$ python3 -q
>>> import numpy as np
>>> import numpy.linalg as la
>>> np.set_printoptions(suppress=True, linewidth=160)
>>> tidy = lambda a: np.round(a, 2) + 0
>>> K = np.load("out0.npy")
>>> K
array([[ 18.  , -16.16,  -4.04, -13.95, -10.1 ,  15.99, -15.92,  -7.91,  -1.99, -17.93],
       [  9.9 , -10.02,  -9.26,  -6.2 ,   3.81,   2.06, -15.  ,  -0.1 ,   2.09,  -2.93],
       [  2.03,  -3.95, -14.11,   2.  ,  18.22, -12.11, -13.85,   8.02,   5.97,  11.99],
       [ 18.89, -18.  , -10.99, -13.03,  -1.09,  10.13, -23.15,  -4.01,   0.86, -12.09]])
>>> np.argsort(-la.norm(K, axis=0).round(6), kind="stable")[:3]
array([6, 0, 1])
>>> tidy(la.norm(K, 2) / la.norm(K))
np.float64(0.86)
>>> la.cond(K) > 100
np.True_
>>> rng = np.random.default_rng(480)
>>> B = K + rng.integers(-2, 3, (4, 2)) @ rng.integers(-2, 3, (2, 10))
>>> tidy(B)
array([[ 22.  , -13.16,  -4.04, -15.95,  -7.1 ,  15.99, -14.92,  -6.91,   1.01, -14.93],
       [  7.9 , -10.02,  -3.26,  -5.2 ,   3.81,   2.06, -11.  ,  -5.1 ,   2.09,  -5.93],
       [  4.03,  -2.95, -16.11,   1.  ,  19.22, -12.11, -14.85,  10.02,   6.97,  13.99],
       [ 26.89, -12.  , -10.99, -17.03,   4.91,  10.13, -21.15,  -2.01,   6.86,  -6.09]])
>>> np.abs(B - K).sum(axis=1)
array([20., 21., 13., 40.])
>>> la.matrix_rank(B - K, tol=1e-8)
np.int64(2)
>>> tidy(B - K)
array([[ 4.,  3.,  0., -2.,  3.,  0.,  1.,  1.,  3.,  3.],
       [-2.,  0.,  6.,  1.,  0.,  0.,  4., -5.,  0., -3.],
       [ 2.,  1., -2., -1.,  1.,  0., -1.,  2.,  1.,  2.],
       [ 8.,  6.,  0., -4.,  6.,  0.,  2.,  2.,  6.,  6.]])
>>> T = np.stack([K, 3 * K, K[::-1]])
>>> la.matrix_rank(T.reshape(3, -1))
np.int64(2)
>>> T.shape
(3, 4, 10)
>>> (T @ K.T).shape
(3, 4, 4)
>>> f = np.array([9, 0, 2, 3, 1, 1]) + 0.5
>>> arr = np.outer(f, f) / (f @ f)
>>> tidy(arr)
array([[0.8 , 0.04, 0.21, 0.29, 0.13, 0.13],
       [0.04, 0.  , 0.01, 0.02, 0.01, 0.01],
       [0.21, 0.01, 0.06, 0.08, 0.03, 0.03],
       [0.29, 0.02, 0.08, 0.11, 0.05, 0.05],
       [0.13, 0.01, 0.03, 0.05, 0.02, 0.02],
       [0.13, 0.01, 0.03, 0.05, 0.02, 0.02]])
>>> # column 5 repeats column 4
>>> left, sv, Vh = la.svd(arr)
>>> np.argmax(sv[:-1] / (sv[1:] + 1e-6)) + 1
np.int64(1)
>>> tidy(sv)
array([1., 0., 0., 0., 0., 0.])
>>> B = left[:, :1] @ np.diag(sv[:1]) @ Vh[:1]
>>> la.matrix_rank(B)
np.int64(1)
>>> tidy(la.norm(arr - B) / la.norm(arr))
np.float64(0.0)
>>> tidy(la.norm(arr - B, 2)), tidy(sv[1])
(np.float64(0.0), np.float64(0.0))
>>> theta = np.radians(45)
>>> r_ = np.eye(6)
>>> r_[2, 2] = r_[0, 0] = np.cos(theta)
>>> r_[2, 0], r_[0, 2] = -np.sin(theta), np.sin(theta)
>>> tidy(r_)
array([[ 0.71,  0.  ,  0.71,  0.  ,  0.  ,  0.  ],
       [ 0.  ,  1.  ,  0.  ,  0.  ,  0.  ,  0.  ],
       [-0.71,  0.  ,  0.71,  0.  ,  0.  ,  0.  ],
       [ 0.  ,  0.  ,  0.  ,  1.  ,  0.  ,  0.  ],
       [ 0.  ,  0.  ,  0.  ,  0.  ,  1.  ,  0.  ],
       [ 0.  ,  0.  ,  0.  ,  0.  ,  0.  ,  1.  ]])
>>> B = arr @ r_.T
>>> tidy(la.det(r_)), tidy(np.trace(r_))
(np.float64(1.0), np.float64(5.41))
>>> tidy(la.svd(arr, compute_uv=False)), tidy(la.svd(B, compute_uv=False))
(array([1., 0., 0., 0., 0., 0.]), array([1., 0., 0., 0., 0., 0.]))
>>> tidy(np.abs(B - arr).max(axis=0))
array([0.08, 0.  , 0.62, 0.  , 0.  , 0.  ])
>>> tidy(B)
array([[ 0.71,  0.04, -0.41,  0.29,  0.13,  0.13],
       [ 0.04,  0.  , -0.02,  0.02,  0.01,  0.01],
       [ 0.19,  0.01, -0.11,  0.08,  0.03,  0.03],
       [ 0.26,  0.02, -0.15,  0.11,  0.05,  0.05],
       [ 0.11,  0.01, -0.07,  0.05,  0.02,  0.02],
       [ 0.11,  0.01, -0.07,  0.05,  0.02,  0.02]])
>>> B = np.array([[2, 0], [5, 4], [4, 4], [3, 0], [4, 5], [1, 3]])
>>> tidy(B.T @ arr.T)
array([[4.14, 0.22, 1.09, 1.53, 0.65, 0.65],
       [2.01, 0.11, 0.53, 0.74, 0.32, 0.32]])
>>> tidy(np.einsum("ik,kj->ji", arr, B))
array([[4.14, 0.22, 1.09, 1.53, 0.65, 0.65],
       [2.01, 0.11, 0.53, 0.74, 0.32, 0.32]])
>>> tidy(np.einsum("ik,kj->ij", arr, B))
array([[4.14, 2.01],
       [0.22, 0.11],
       [1.09, 0.53],
       [1.53, 0.74],
       [0.65, 0.32],
       [0.65, 0.32]])
>>> la.matrix_rank(arr @ B)
np.int64(1)
>>> tidy(np.einsum("ij->j", arr))
array([1.59, 0.08, 0.42, 0.59, 0.25, 0.25])
